% python3 -q
>>> import numpy as np
>>> np.set_printoptions(precision=3, suppress=True, linewidth=140, floatmode="fixed")
>>> rnd = lambda a: np.round(a, 3) + 0
>>> u = np.array([-1, 1, 0, 0, -2, 2, -2])
>>> v = np.array([3, -3, -2, -3, -1, 2, 1, 0])
>>> W0 = u[:, None] + v[None, :]
>>> W0
array([[ 2, -4, -3, -4, -2,  1,  0, -1],
       [ 4, -2, -1, -2,  0,  3,  2,  1],
       [ 3, -3, -2, -3, -1,  2,  1,  0],
       [ 3, -3, -2, -3, -1,  2,  1,  0],
       [ 1, -5, -4, -5, -3,  0, -1, -2],
       [ 5, -1,  0, -1,  1,  4,  3,  2],
       [ 1, -5, -4, -5, -3,  0, -1, -2]])
>>> np.linalg.lstsq(W0[:-1].T, W0[-1])[2]
np.int32(2)
>>> np.allclose(W0[:-1].T @ np.linalg.lstsq(W0[:-1].T, W0[-1])[0], W0[-1])
True
>>> other = np.array([[2, 3, 0],
...     [2, 1, 1],
...     [2, 2, 1],
...     [3, 1, 1],
...     [1, 1, 0],
...     [0, 2, 2],
...     [0, 3, 0],
...     [0, 3, 3]])
>>> other.T @ W0.T
array([[-24,  -4, -14, -14, -34,   6, -34],
       [-11,  21,   5,   5, -27,  37, -27],
       [-12,   4,  -4,  -4, -20,  12, -20]])
>>> np.einsum("ij,ij->i", W0, W0)
array([51, 39, 37, 37, 81, 57, 81])
>>> W0 @ other
array([[-24, -11, -12],
       [ -4,  21,   4],
       [-14,   5,  -4],
       [-14,   5,  -4],
       [-34, -27, -20],
       [  6,  37,  12],
       [-34, -27, -20]])
>>> other @ W0
Traceback (most recent call last):
  File "<python-input-13>", line 1, in <module>
    other @ W0
    ~~~~~~^~~~
ValueError: matmul: Input operand 1 has a mismatch in its core dimension 0, with gufunc signature (n?,k),(k,m?)->(n?,m?) (size 7 is different from 3)
>>> np.einsum("ij->j", W0)
array([ 19, -23, -16, -23,  -9,  12,   5,  -2])
>>> np.linalg.matrix_rank(np.vstack([W0, other.T]))
np.int64(5)
>>> A = np.load("x.npy")
>>> A
array([[  4,   3,   7,  -9],
       [ -4,   0,  -1,  -5],
       [ -7,   8,   3, -11],
       [ -6,  11,  -2, -19],
       [-14,   3, -11, -22],
       [-16,  10,  -7, -27],
       [-23,   6,   2, -25],
       [-18,   8,   4, -33],
       [-15,  16,   5, -39],
       [-11,  13,   7, -32],
       [-11,  14,   5, -23],
       [ -9,  19,   6, -28],
       [ -7,  27,   8, -26],
       [ -9,  19,   2, -17],
       [-18,  23,   9, -17],
       [-11,  15,  14, -24],
       [ -6,  16,  10, -33],
       [  0,  13,  16, -36],
       [  9,   7,  17, -39],
       [  1,   0,  24, -38],
       [ -6,   8,  22, -37],
       [ -2,   3,  17, -38],
       [  6,   3,  18, -33],
       [ 11,   9,  22, -28],
       [ 14,  14,  31, -19],
       [ 22,  15,  38, -25],
       [ 16,   8,  35, -20],
       [ 24,   5,  33, -25],
       [ 31,   8,  29, -17],
       [ 26,   7,  32, -15],
       [ 21,   3,  33, -23],
       [ 14,   6,  40, -28],
       [  6,  -2,  42, -37],
       [ 10,   4,  37, -45],
       [  5,  -5,  28, -42]])
>>> Xs = A - A.mean(axis=0)
>>> left, sv, VT = np.linalg.svd(Xs, full_matrices=False)
>>> np.linalg.matrix_rank(Xs)
np.int64(4)
>>> rnd(Xs.mean(axis=0))
array([0.000, 0.000, 0.000, 0.000])
>>> rnd(sv)
array([114.265,  61.455,  38.797,  26.293])
>>> rnd(VT[0] * np.sign(VT[0, np.abs(VT[0]).argmax()]))
array([ 0.678, -0.137,  0.718, -0.080])
>>> Xs = (A - A.mean(axis=0)) / A.std(axis=0)
>>> np.argwhere(np.abs(Xs) > 2)
array([[ 1,  3],
       [12,  1],
       [28,  0],
       [34,  1]])
>>> beta = np.linalg.lstsq(np.delete(Xs, 0, axis=1), Xs[:, 0])[0]
>>> rnd(beta)
array([-0.110,  0.875,  0.332])
>>> z = A[:, 1] > np.median(A[:, 1])
>>> u = A[z].mean(axis=0) - A[~z].mean(axis=0)
>>> np.argsort(-np.abs(u).round(6), kind="stable")
array([1, 0, 2, 3])
>>> ((A - A.mean(axis=0)) @ u > 0).astype(int)
array([1, 1, 1, 1, 1, 1, 1, 1, 1, 1, 1, 1, 1, 1, 1, 1, 1, 1, 0, 0, 0, 0, 0, 0, 0, 0, 0, 0, 0, 0, 0, 0, 0, 0, 0])
>>> J = np.loadtxt("case15.csv", delimiter=",")
>>> J
array([[0.000, 3.000, 0.000, 0.000, 1.000, 2.000, 2.000],
       [0.000, 0.000, 2.000, 0.000, 1.000, 1.000, 1.000],
       [0.000, 0.000, 0.000, 3.000, 2.000, 1.000, 1.000],
       [0.000, 0.000, 0.000, 0.000, 0.000, 0.000, 1.000],
       [0.000, 0.000, 0.000, 0.000, 0.000, 2.000, 1.000],
       [0.000, 0.000, 0.000, 0.000, 0.000, 0.000, 2.000],
       [0.000, 0.000, 0.000, 0.000, 0.000, 0.000, 0.000]])
>>> # triangular, det is the product of the diagonal
>>> left, sv, VT = np.linalg.svd(J)
>>> evecs = VT[:(sv > 1e-8).sum()]
>>> rng = np.random.default_rng(52)
>>> x = J[2] + 5 * J[0] + rng.integers(2) * np.eye(7)[2]
>>> x
array([ 0.000, 15.000,  1.000,  3.000,  7.000, 11.000, 11.000])
>>> rnd(evecs.T @ evecs)
array([[ 0.000,  0.000,  0.000,  0.000,  0.000,  0.000,  0.000],
       [ 0.000,  0.938, -0.092, -0.123,  0.185,  0.000,  0.000],
       [ 0.000, -0.092,  0.862, -0.185,  0.277,  0.000,  0.000],
       [ 0.000, -0.123, -0.185,  0.754,  0.369,  0.000,  0.000],
       [ 0.000,  0.185,  0.277,  0.369,  0.446,  0.000,  0.000],
       [ 0.000,  0.000,  0.000,  0.000,  0.000,  1.000,  0.000],
       [ 0.000,  0.000,  0.000,  0.000,  0.000,  0.000,  1.000]])
